$ python -q
>>> import numpy as np
>>> from numpy import linalg as LA
>>> np.set_printoptions(suppress=True, linewidth=200)
>>> W0 = np.load("out11.npy")
>>> print(W0)
[[-21.87 -20.98 -12.56]
 [-14.47 -11.11  -7.8 ]
 [-11.93  -8.03  -6.26]
 [ -8.16  -3.94  -4.12]
 [ -7.54  -3.35  -3.79]
 [ -6.64  -2.53  -3.32]
 [ -6.31  -2.25  -3.16]
 [ -2.77  -0.12  -1.48]
 [ -2.5   -0.05  -1.36]
 [ -0.55   0.03  -0.37]
 [ -0.29   0.01  -0.21]
 [  0.08   0.     0.06]
 [  0.1    0.     0.07]
 [  0.12   0.     0.09]
 [  1.26   0.29   1.14]
 [  1.33   0.33   1.21]
 [  4.74   4.06   5.37]
 [  5.54   5.27   6.4 ]
 [  5.8    5.67   6.73]
 [  8.37   9.99  10.08]
 [ 10.41  13.65  12.73]
 [ 11.19  15.08  13.74]
 [ 11.37  15.41  13.97]
 [ 18.32  28.73  22.85]
 [ 19.63  31.31  24.51]
 [ 21.49  34.99  26.85]
 [ 21.67  35.35  27.08]]
>>> proj = W0 @ LA.solve(W0.T @ W0, W0.T)
>>> np.allclose(proj @ proj, proj)
True
>>> np.round(np.diag(proj), 2) + 0
array([0.59, 0.2 , 0.15, 0.11, 0.1 , 0.1 , 0.09, 0.05, 0.04, 0.  , 0.  , 0.  , 0.  , 0.  , 0.02, 0.02, 0.08, 0.09, 0.09, 0.1 , 0.1 , 0.1 , 0.1 , 0.16, 0.19, 0.26, 0.26])
>>> np.round(proj @ W0[:, 0], 2)
array([-21.87, -14.47, -11.93,  -8.16,  -7.54,  -6.64,  -6.31,  -2.77,  -2.5 ,  -0.55,  -0.29,   0.08,   0.1 ,   0.12,   1.26,   1.33,   4.74,   5.54,   5.8 ,   8.37,  10.41,  11.19,  11.37,  18.32,
        19.63,  21.49,  21.67])
>>> np.round(LA.eigvalsh(proj), 2) + 0
array([0., 0., 0., 0., 0., 0., 0., 0., 0., 0., 0., 0., 0., 0., 0., 0., 0., 0., 0., 0., 0., 0., 0., 0., 1., 1., 1.])
>>> cen = (W0 - W0.mean(axis=0)) / W0.std(axis=0)
>>> np.argwhere(np.abs(cen) > 2)
array([[ 0,  0],
       [25,  1],
       [25,  2],
       [26,  1],
       [26,  2]])
>>> b = LA.lstsq(np.delete(cen, 1, axis=1), cen[:, 1])[0]
>>> np.abs(b).argmax()
np.int64(1)
>>> cen = W0 - W0.mean(axis=0)
>>> V = LA.svd(cen)[2][:1]
>>> M2 = cen - cen @ V.T @ V
>>> np.round((cen @ V.T).std(axis=0), 2)
array([20.14])
>>> np.round(np.diag(V.T @ V), 2)
array([0.27, 0.45, 0.28])
>>> np.round(M2.std(axis=0), 2)
array([1.84, 1.26, 0.96])
>>> dist = LA.norm(W0[:, None] - W0[None], axis=-1)
>>> dist[25].round(6).argsort(kind="stable")[:4]
array([25, 26, 24, 23])
>>> LA.matrix_rank(dist ** 2)
np.int64(5)
>>> x = np.array([0, 2, 3])
>>> rhs = W0 @ x
>>> np.round(LA.lstsq(W0, rhs)[0], 2) + 0
array([0., 2., 3.])
>>> rng = np.random.default_rng(19)
>>> rhs = rhs + 0.3 * rng.normal(size=27)
>>> rhs.round(2)
array([-79.75, -45.32, -34.72, -20.43, -17.87, -15.46, -13.8 ,  -4.85,  -3.99,  -0.92,  -0.84,   0.34,   0.31,   0.08,   4.6 ,   4.53,  23.88,  29.44,  31.63,  50.31,  65.27,  71.74,  72.76, 125.75,
       136.04, 150.48, 151.47])
>>> b, *_ = LA.lstsq(W0, rhs)
>>> b.round(2)
array([0.01, 1.98, 3.01])
>>> [round(float(LA.norm(LA.solve(W0.T @ W0 + lam * np.eye(3), W0.T @ rhs))), 2) for lam in (0, 1, 10, 100)]
[3.6, 3.59, 3.5, 3.18]
>>> arr = np.load("w.npy")
>>> arr
array([[0, 0, 0, 0],
       [0, 1, 0, 0],
       [0, 0, 0, 1],
       [0, 0, 0, 0]])
>>> # 3 blocks once reordered
>>> arr @ arr
array([[0, 0, 0, 0],
       [0, 1, 0, 0],
       [0, 0, 0, 0],
       [0, 0, 0, 0]])
>>> (LA.matrix_power((arr != 0) + (arr.T != 0) + np.eye(4), 4) > 0).astype(int)
array([[1, 0, 0, 0],
       [0, 1, 0, 0],
       [0, 0, 1, 1],
       [0, 0, 1, 1]])
>>> np.flatnonzero(LA.matrix_power((arr != 0) + (arr.T != 0) + np.eye(4), 4)[2])
array([2, 3])
>>> round(LA.eigvals(arr).sum().real, 2)
np.float64(1.0)
>>> np.einsum("ij,ji->", arr, arr)
np.int64(1)
>>> np.abs(arr).max()
np.int64(1)
>>> print(np.round(LA.norm(arr), 2))
1.41
>>> np.count_nonzero(arr)
np.int64(2)
>>> arr.shape
(4, 4)
>>> LA.rank(arr)
Traceback (most recent call last):
  File "<python-input-44>", line 1, in <module>
    LA.rank(arr)
    ^^^^^^^
AttributeError: module 'numpy.linalg' has no attribute 'rank'
>>> M = np.load("mat.npy")
>>> M.round(2)
array([[ 0.7 ,  3.7 ,  1.4 ,  2.4 ],
       [ 0.49,  3.49,  0.98,  1.98],
       [-0.14,  2.86, -0.27,  0.73],
       [-0.57,  2.43, -1.14, -0.14],
       [-1.8 ,  1.2 , -3.59, -2.59],
       [-0.62,  2.38, -1.23, -0.23],
       [-0.64,  2.36, -1.27, -0.27],
       [-0.47,  2.53, -0.94,  0.06],
       [-1.09,  1.91, -2.17, -1.17],
       [ 1.15,  4.15,  2.3 ,  3.3 ]])
>>> Z = M[[8, 4]].astype(float)
>>> for _ in range(7):
...     z = LA.norm(M[:, None] - Z, axis=-1).argmin(axis=1)
...     Z = np.array([M[z == j].mean(axis=0) for j in range(2)])
... 
>>> print(z)
[0 0 0 0 1 0 0 0 1 0]
>>> np.bincount(z)
array([8, 2])
>>> print(np.round(Z[1] - Z[0], 2))
[-1.43 -1.43 -2.86 -2.86]
